>>> import numpy as np
>>> from numpy import linalg as LA
>>> np.set_printoptions(precision=3, suppress=True, linewidth=160)
>>> F = np.load("out16.npy")
>>> F
array([[ 2.   ,  1.5  ,  1.1  ,  0.6  , -0.4  ,  0.2  , -1.   ,  0.7  , -0.6  , -1.2  , -0.7  ],
       [-1.2  , -0.3  ,  0.3  , -1.6  , -1.7  , -0.9  ,  1.5  , -0.8  , -0.2  , -1.1  ,  0.7  ],
       [ 1.67 ,  1.469,  0.168,  0.773, -0.231,  0.66 , -0.959,  0.754, -0.928, -1.339, -1.259],
       [ 1.1  , -1.3  , -0.7  ,  1.   , -1.1  , -1.   ,  1.1  , -0.3  ,  1.4  ,  0.4  , -1.   ]])
>>> Y = np.array([[3, 4],
...     [-3, -4],
...     [-2, 0],
...     [-4, 0],
...     [-5, -3],
...     [3, -5],
...     [2, 4],
...     [-5, -1],
...     [5, 5],
...     [-5, 0],
...     [2, 5]])
>>> F @ Y
array([[ -4.4  ,  -9.   ],
       [ 21.8  ,  15.3  ],
       [ -5.841, -17.328],
       [ 13.8  ,  24.6  ]])
>>> np.einsum("ij->j", F)
array([ 3.57 ,  1.369,  0.868,  0.773, -3.431, -1.04 ,  0.641,  0.354, -0.328, -3.239, -2.259])
>>> Y.T @ F.T
array([[ -4.4  ,  21.8  ,  -5.841,  13.8  ],
       [ -9.   ,  15.3  , -17.328,  24.6  ]])
>>> np.einsum("ik,kj->ji", F, Y)
array([[ -4.4  ,  21.8  ,  -5.841,  13.8  ],
       [ -9.   ,  15.3  , -17.328,  24.6  ]])
>>> blk = np.stack([F, 3 * F, F[::-1]])
>>> LA.norm(blk, axis=(1, 2))
array([ 6.864, 20.593,  6.864])
>>> W0 = np.loadtxt("m.csv", delimiter=",")
>>> W0
array([[  0.,   0.,   0.,   0.,   0.],
       [  0.,   0.,   0.,   0.,   0.],
       [  0.,   0.,   0.,   0.,   0.],
       [ -2.,  -5.,  -5.,  -8.,   9.],
       [ -4., -10., -10., -16.,  18.],
       [ -2.,  -5.,  -5.,  -8.,   9.]])
>>> U, sv, VT = LA.svd(W0)
>>> sv.round(3) + 0
array([34.554,  0.   ,  0.   ,  0.   ,  0.   ])
>>> np.argmax(sv[:-1] / (sv[1:] + 1e-6)) + 1
np.int64(1)
>>> Y = U[:, :1] @ np.diag(sv[:1]) @ VT[:1]
>>> round(float(LA.norm(W0 - Y) / LA.norm(W0)), 3)
0.0
>>> LA.matrix_rank(W0, rtol=0.05)
np.int64(1)
>>> LA.matrix_rank(Y)
np.int64(1)
